>>> import numpy as np
>>> np.set_printoptions(precision=3, suppress=True, linewidth=100, legacy="1.25")
>>> arr = np.load("layer16.npy")
>>> arr
array([[-0.005,  2.547,  0.576,  0.091,  0.006],
       [-0.003,  6.332,  0.095,  0.117, -0.005],
       [-0.002, -4.11 ,  0.479, -0.183,  0.006],
       [-0.007,  4.831,  0.709,  0.121,  0.021],
       [-0.006, -1.826,  0.554, -0.039, -0.002],
       [ 0.004,  4.603, -0.559,  0.024,  0.001],
       [-0.001, -2.474,  0.427,  0.199, -0.024],
       [ 0.007,  2.485,  0.098,  0.154, -0.024],
       [ 0.003,  2.161, -0.184,  0.005,  0.044],
       [ 0.   , -2.866,  0.367,  0.112,  0.016]])
>>> # column 1 is much longer than the rest
>>> round(float(np.linalg.norm(arr, 2)), 3)
11.687
>>> np.linalg.norm(arr, axis=0)
array([ 0.014, 11.684,  1.433,  0.385,  0.062])
>>> round(float(np.linalg.norm(arr[9] - arr[7])), 3)
5.358
>>> x = np.array([9, 3, 3, -3, 5])
>>> a = np.maximum(arr @ x, 0)
>>> np.maximum(arr @ x, 0) - np.maximum(-arr @ x, 0)
array([  9.081,  18.878, -10.332,  16.299,  -3.763,  12.101,  -6.867,   7.23 ,   6.163,  -7.753])
>>> a
array([ 9.081, 18.878,  0.   , 16.299,  0.   , 12.101,  0.   ,  7.23 ,  6.163,  0.   ])
>>> gram = np.cov(arr, rowvar=False)
>>> np.argwhere(np.triu(np.abs(np.corrcoef(arr.T)) > 0.8, 1))
array([], shape=(0, 2), dtype=int64)
>>> np.round(np.linalg.eigvalsh(gram)[::-1], 3) + 0
array([13.679,  0.13 ,  0.01 ,  0.   ,  0.   ])
>>> arr.std(axis=0)
array([0.004, 3.505, 0.374, 0.106, 0.019])
>>> round(np.corrcoef(arr[:, 4], arr[:, 3])[0, 1], 3)
-0.357
>>> gram.shape
(5, 5)
>>> np.median(arr, axis=0)
array([-0.002,  2.323,  0.397,  0.102,  0.004])
>>> dist = np.linalg.norm(arr[:, None] - arr[None], axis=-1)
>>> dist.shape
(10, 10)
>>> dist[:5, :5]
array([[ 0.   ,  3.816,  6.663,  2.288,  4.375],
       [ 3.816,  0.   , 10.453,  1.622,  8.172],
       [ 6.663, 10.453,  0.   ,  8.949,  2.29 ],
       [ 2.288,  1.622,  8.949,  0.   ,  6.661],
       [ 4.375,  8.172,  2.29 ,  6.661,  0.   ]])
>>> dist.mean(axis=1).argmax()
2
>>> Xc = arr - arr.mean(axis=0)
>>> evecs = np.linalg.svd(Xc)[2][:1]
>>> other = Xc - Xc @ evecs.T @ evecs
>>> round(np.linalg.norm(other) / np.linalg.norm(Xc), 3)
0.101
>>> np.linalg.norm(other, axis=1).round(6).argmax()
5
>>> np.round(np.diag(evecs.T @ evecs), 3) + 0
array([0.   , 0.998, 0.002, 0.   , 0.   ])
>>> (Xc @ evecs.T).std(axis=0)
array([3.509])
>>> m1 = np.load("w.npy")
>>> m1
array([[ 3,  0,  0,  0,  0,  0],
       [ 0, -5,  5, -4,  4, -8],
       [ 0,  4, -5, -4,  5, -7],
       [ 0,  0,  3, -8,  8, -8],
       [ 0,  1, -1,  6,  2, -7],
       [ 0,  9,  3,  7, -1,  6]])
>>> # 2 blocks once reordered
>>> T = np.stack([m1, 5 * m1, m1[::-1]])
>>> T.sum(axis=0)
array([[ 18,   9,   3,   7,  -1,   6],
       [  0, -29,  29, -18,  26, -55],
       [  0,  24, -27, -32,  38, -50],
       [  0,   4,  13, -52,  53, -55],
       [  0,   1,  -1,  32,  16, -50],
       [  3,  54,  18,  42,  -6,  36]])
>>> T.shape
(3, 6, 6)
>>> np.linalg.norm(T, axis=(1, 2))
array([ 27.459, 137.295,  27.459])
>>> np.einsum("bij,cij->bc", T, T)
array([[  754,  3770,   286],
       [ 3770, 18850,  1430],
       [  286,  1430,   754]])
>>> np.linalg.matrix_rank(T.reshape(3, -1))
2
>>> round(np.linalg.det(m1), 3)
36807.0
>>> np.flatnonzero(np.linalg.matrix_power((m1 != 0) + (m1.T != 0) + np.eye(6), 6)[2])
array([1, 2, 3, 4, 5])
>>> (m1 != 0).astype(int)
array([[1, 0, 0, 0, 0, 0],
       [0, 1, 1, 1, 1, 1],
       [0, 1, 1, 1, 1, 1],
       [0, 0, 1, 1, 1, 1],
       [0, 1, 1, 1, 1, 1],
       [0, 1, 1, 1, 1, 1]])
>>> K = np.load("data.npy")
>>> K
array([[ 1, -1,  1, -1, -1,  1, -1,  1],
       [ 1,  1, -1, -1,  1,  1, -1, -1],
       [ 1,  1,  1,  1,  1,  1,  1,  1],
       [ 1,  1,  1,  1, -1, -1, -1, -1]])
>>> x = np.array([-1, 1, -2, 0, 2, 2, 1, -1])
>>> np.sign((K @ x).round(6))
array([-1,  1,  1, -1])
>>> K @ (2 * x)
array([-12,  12,   4, -12])
>>> np.linalg.norm(K @ x) <= np.linalg.norm(K, 2) * np.linalg.norm(x) + 1e-9
True
>>> K @ x
array([-6,  6,  2, -6])
>>> u = np.array([1, -2, -1, -2, -1, -1]) + 0.5
>>> X = np.outer(u, u) / (u @ u)
>>> X
array([[ 0.3  , -0.3  , -0.1  , -0.3  , -0.1  , -0.1  ],
       [-0.3  ,  0.3  ,  0.1  ,  0.3  ,  0.1  ,  0.1  ],
       [-0.1  ,  0.1  ,  0.033,  0.1  ,  0.033,  0.033],
       [-0.3  ,  0.3  ,  0.1  ,  0.3  ,  0.1  ,  0.1  ],
       [-0.1  ,  0.1  ,  0.033,  0.1  ,  0.033,  0.033],
       [-0.1  ,  0.1  ,  0.033,  0.1  ,  0.033,  0.033]])
>>> w, evecs = np.linalg.eigh(X)
>>> x = np.array([0, -1, -1, 0, -3, -2])
>>> x @ X @ x / (x @ x), round(float(w[0]), 3), np.round(w[-1], 3)
(0.18, -0.0, 1.0)
>>> (np.sign(evecs[:, -1].round(6)) == np.sign(evecs[0, -1].round(6))).astype(int)
array([1, 0, 0, 0, 0, 0])
>>> np.round(np.linalg.eigvalsh(X[1:, 1:]), 3) + 0
array([0. , 0. , 0. , 0. , 0.7])
>>> Uu, sig, vt = np.linalg.svd(X)
>>> evecs = vt[:(sig > 1e-8).sum()]
>>> rng = np.random.default_rng(151)
>>> x = X[4] + 2 * X[1] + rng.integers(2) * np.eye(6)[2]
>>> x
array([-0.7  ,  0.7  ,  1.233,  0.7  ,  0.233,  0.233])
>>> np.allclose(evecs.T @ evecs @ x, x)
False
>>> round(np.linalg.norm(x - evecs.T @ evecs @ x), 3)
0.983
>>> evecs.T @ evecs
array([[ 0.3  , -0.3  , -0.1  , -0.3  , -0.1  , -0.1  ],
       [-0.3  ,  0.3  ,  0.1  ,  0.3  ,  0.1  ,  0.1  ],
       [-0.1  ,  0.1  ,  0.033,  0.1  ,  0.033,  0.033],
       [-0.3  ,  0.3  ,  0.1  ,  0.3  ,  0.1  ,  0.1  ],
       [-0.1  ,  0.1  ,  0.033,  0.1  ,  0.033,  0.033],
       [-0.1  ,  0.1  ,  0.033,  0.1  ,  0.033,  0.033]])
>>> np.linalg.matrix_rank(np.vstack([X, x]))
2
>>> Uu, sig, vt = np.linalg.svd(X)
>>> np.argmax(sig[:-1] / (sig[1:] + 1e-6)) + 1
1
>>> sig.round(3) + 0
array([1., 0., 0., 0., 0., 0.])
>>> other = Uu[:, :1] @ np.diag(sig[:1]) @ vt[:1]
>>> np.round(np.linalg.norm(X - other) / np.linalg.norm(X), 3)
0.0
>>> other
array([[ 0.3  , -0.3  , -0.1  , -0.3  , -0.1  , -0.1  ],
       [-0.3  ,  0.3  ,  0.1  ,  0.3  ,  0.1  ,  0.1  ],
       [-0.1  ,  0.1  ,  0.033,  0.1  ,  0.033,  0.033],
       [-0.3  ,  0.3  ,  0.1  ,  0.3  ,  0.1  ,  0.1  ],
       [-0.1  ,  0.1  ,  0.033,  0.1  ,  0.033,  0.033],
       [-0.1  ,  0.1  ,  0.033,  0.1  ,  0.033,  0.033]])
>>> round(np.linalg.norm(X - other, 2), 3), round(float(sig[1]), 3)
(0.0, 0.0)
>>> round(np.abs(X - other).max(), 3)
0.0
>>> np.linalg.matrix_rank(other)
1
>>> [round(float(x), 3) for x in np.linalg.svd(X, compute_uv=False)[:3]]
[1.0, 0.0, 0.0]
>>> M = np.load("out13.npy")
>>> M
array([[ 2.093, -2.353,  0.365,  0.483,  4.101, -3.175,  2.839,  0.935],
       [-2.353, -0.57 ,  3.516, -0.337,  1.06 ,  2.465,  3.265,  1.126],
       [ 0.365,  3.516, -0.786, -0.731, -1.085, -4.035,  0.366,  0.649],
       [ 0.483, -0.337, -0.731, -4.679,  0.456,  1.05 , -0.574,  5.199],
       [ 4.101,  1.06 , -1.085,  0.456,  1.81 ,  1.894, -1.824, -1.835],
       [-3.175,  2.465, -4.035,  1.05 ,  1.894,  2.427,  1.461,  1.453],
       [ 2.839,  3.265,  0.366, -0.574, -1.824,  1.461,  4.33 , -0.814],
       [ 0.935,  1.126,  0.649,  5.199, -1.835,  1.453, -0.814,  3.375]])
>>> # equal to its transpose
>>> q, evecs = np.linalg.qr(M[:, :3])[0], np.linalg.qr(M[:, 3:])[0]
>>> sig = np.linalg.svd(q.T @ evecs, compute_uv=False)
>>> sig
array([0.832, 0.252, 0.124])
>>> np.degrees(np.arccos(sig.clip(0, 1)))
array([33.728, 75.43 , 82.863])
>>> q, Rm = np.linalg.qr(M)
>>> q.shape, Rm.shape
((8, 8), (8, 8))
>>> np.abs(np.diag(Rm))
array([6.791, 6.087, 5.073, 7.092, 4.538, 6.629, 4.579, 6.615])
>>> q @ Rm
array([[ 2.093, -2.353,  0.365,  0.483,  4.101, -3.175,  2.839,  0.935],
       [-2.353, -0.57 ,  3.516, -0.337,  1.06 ,  2.465,  3.265,  1.126],
       [ 0.365,  3.516, -0.786, -0.731, -1.085, -4.035,  0.366,  0.649],
       [ 0.483, -0.337, -0.731, -4.679,  0.456,  1.05 , -0.574,  5.199],
       [ 4.101,  1.06 , -1.085,  0.456,  1.81 ,  1.894, -1.824, -1.835],
       [-3.175,  2.465, -4.035,  1.05 ,  1.894,  2.427,  1.461,  1.453],
       [ 2.839,  3.265,  0.366, -0.574, -1.824,  1.461,  4.33 , -0.814],
       [ 0.935,  1.126,  0.649,  5.199, -1.835,  1.453, -0.814,  3.375]])
>>> np.round(abs(Rm[0, 0]), 3), round(float(np.linalg.norm(M[:, 0])), 3)
(6.791, 6.791)
>>> w, evecs = np.linalg.eigh(M)
>>> x = np.array([2, 3, 2, 3, -2, 1, -3, 1])
>>> np.round(x @ M @ x, 3)
-97.949
>>> np.round(x @ M @ x / (x @ x), 3), round(float(w[0]), 3), round(float(w[-1]), 3)
(-2.389, -8.0, 8.0)
>>> (np.sign(evecs[:, -1].round(6)) == np.sign(evecs[0, -1].round(6))).astype(int)
array([1, 0, 1, 0, 1, 0, 0, 0])
>>> mat = np.load("a.npy")
>>> mat
array([[-33.56 ,  -0.07 , -28.613],
       [ 48.596, -18.55 ,  33.421],
       [-40.72 ,   9.265, -30.448],
       [-30.296,  24.063, -15.431],
       [-16.404,   5.885, -11.198],
       [-14.357,  17.757,  -3.999],
       [-19.963, -17.126, -24.64 ]])
>>> Uu, sig, vt = np.linalg.svd(mat)
>>> sig
array([105.655,  35.723,   0.403])
>>> other = Uu[:, :2] @ np.diag(sig[:2]) @ vt[:2]
>>> np.linalg.matrix_rank(mat, rtol=0.05)
2
>>> np.linalg.matrix_rank(other)
2
>>> x = np.array([-3, 2, 3])
>>> (mat @ x).argmax()
3
>>> mat @ np.ones(3)
array([-62.243,  63.467, -61.903, -21.664, -21.717,  -0.599, -61.729])
>>> np.einsum("ij,j->i", mat, x)
array([ 14.701, -82.625,  49.346,  92.721,  27.388,  66.588, -48.283])
>>> mat @ x
array([ 14.701, -82.625,  49.346,  92.721,  27.388,  66.588, -48.283])
>>> Xc = arr - arr.mean(axis=0)
>>> Uu, sig, vt = np.linalg.svd(Xc, full_matrices=False)
>>> (np.sign(Uu[:, 0]) == np.sign(Uu[0, 0])).astype(int)
array([1, 1, 0, 1, 0, 1, 0, 1, 1, 0])
>>> np.abs(Uu[:, 0]).argmax()
2
>>> np.round(sig ** 2 / (sig ** 2).sum(), 3) + 0
array([0.99 , 0.009, 0.001, 0.   , 0.   ])
>>> np.round(Xc.mean(axis=0), 3) + 0
array([0., 0., 0., 0., 0.])
>>> sig
array([11.096,  1.081,  0.304,  0.055,  0.007])
>>> arr.shape
(10, 5)
>>> arr[10]
Traceback (most recent call last):
  File "<python-input-113>", line 1, in <module>
    arr[10]
    ~~~^^^^
IndexError: index 10 is out of bounds for axis 0 with size 10
>>> np.linalg.rank(arr)
Traceback (most recent call last):
  File "<python-input-114>", line 1, in <module>
    np.linalg.rank(arr)
    ^^^^^^^^^^^^^^
AttributeError: module 'numpy.linalg' has no attribute 'rank'
>>> arr.sum(axis=1)
array([ 3.215,  6.536, -3.81 ,  5.675, -1.319,  4.073, -1.873,  2.72 ,  2.029, -2.371])
>>> u = np.array([-1, -3, -3]) + 0.5
>>> E = np.eye(3) - 2 * np.outer(u, u) / (u @ u)
>>> E
array([[ 0.961, -0.196, -0.196],
       [-0.196,  0.02 , -0.98 ],
       [-0.196, -0.98 ,  0.02 ]])
>>> # columns are unit length and at right angles
>>> np.all(np.linalg.eigvalsh(E) > 0)
False
>>> [round(float(np.linalg.det(E[:i, :i])), 2) + 0 for i in range(1, 4)]
[0.96, -0.02, -1.0]
>>> w, evecs = np.linalg.eigh(E)
>>> np.linalg.svd(E, compute_uv=False)
array([1., 1., 1.])
>>> np.round(evecs.T @ evecs, 3) + 0
array([[1., 0., 0.],
       [0., 1., 0.],
       [0., 0., 1.]])
>>> round(float(w.sum()), 3), np.trace(E)
(1.0, 1.0)
>>> np.unique(w.round(6) + 0, return_counts=True)[1]
array([1, 2])
>>> np.round(evecs.T @ E @ evecs, 3) + 0
array([[-1.,  0.,  0.],
       [ 0.,  1.,  0.],
       [ 0.,  0.,  1.]])
>>> w, evecs = np.linalg.eigh(E)
>>> x = np.array([-2, -2, 1])
>>> np.linalg.eigvalsh(E[1:, 1:])
array([-0.961,  1.   ])
>>> evecs * np.maximum(w, 0) @ evecs.T
array([[ 0.98 , -0.098, -0.098],
       [-0.098,  0.51 , -0.49 ],
       [-0.098, -0.49 ,  0.51 ]])
>>> np.round(evecs * np.abs(w) @ evecs.T, 3) + 0
array([[1., 0., 0.],
       [0., 1., 0.],
       [0., 0., 1.]])
>>> round(float(x @ E @ x / (x @ x)), 3), np.round(w[0], 3), w[-1]
(0.786, -1.0, 1.0)
>>> x = np.array([5, -3, -1])
>>> (E @ x).argmax()
0
>>> E @ np.ones(3)
array([ 0.569, -1.157, -1.157])
>>> E @ (2 * x)
array([11.176, -0.118,  3.882])
>>> E @ x
array([ 5.588, -0.059,  1.941])
>>> E @ np.eye(3)[1]
array([-0.196,  0.02 , -0.98 ])
>>> E * x
array([[ 4.804,  0.588,  0.196],
       [-0.98 , -0.059,  0.98 ],
       [-0.98 ,  2.941, -0.02 ]])
>>> other = np.array([[0, 1, 1, 2, 1, 1, 0],
...     [2, 1, -1, 0, -2, -2, 1],
...     [0, -1, 1, 1, 2, 0, 0],
...     [2, 0, 0, -2, 1, 2, 0],
...     [0, 2, 0, 2, -1, -1, 1],
...     [0, 2, -1, 2, -2, 0, 0],
...     [2, 0, -1, -1, 1, -2, -2]])
>>> F = np.tril(other)
>>> F
array([[ 0,  0,  0,  0,  0,  0,  0],
       [ 2,  1,  0,  0,  0,  0,  0],
       [ 0, -1,  1,  0,  0,  0,  0],
       [ 2,  0,  0, -2,  0,  0,  0],
       [ 0,  2,  0,  2, -1,  0,  0],
       [ 0,  2, -1,  2, -2,  0,  0],
       [ 2,  0, -1, -1,  1, -2, -2]])
>>> # rank 6
>>> np.round(F @ np.linalg.pinv(F) @ F, 3) + 0
array([[ 0.,  0.,  0.,  0.,  0.,  0.,  0.],
       [ 2.,  1.,  0.,  0.,  0.,  0.,  0.],
       [ 0., -1.,  1.,  0.,  0.,  0.,  0.],
       [ 2.,  0.,  0., -2.,  0.,  0.,  0.],
       [ 0.,  2.,  0.,  2., -1.,  0.,  0.],
       [ 0.,  2., -1.,  2., -2.,  0.,  0.],
       [ 2.,  0., -1., -1.,  1., -2., -2.]])
>>> np.unique(F.round(6), axis=0).shape
(7, 7)
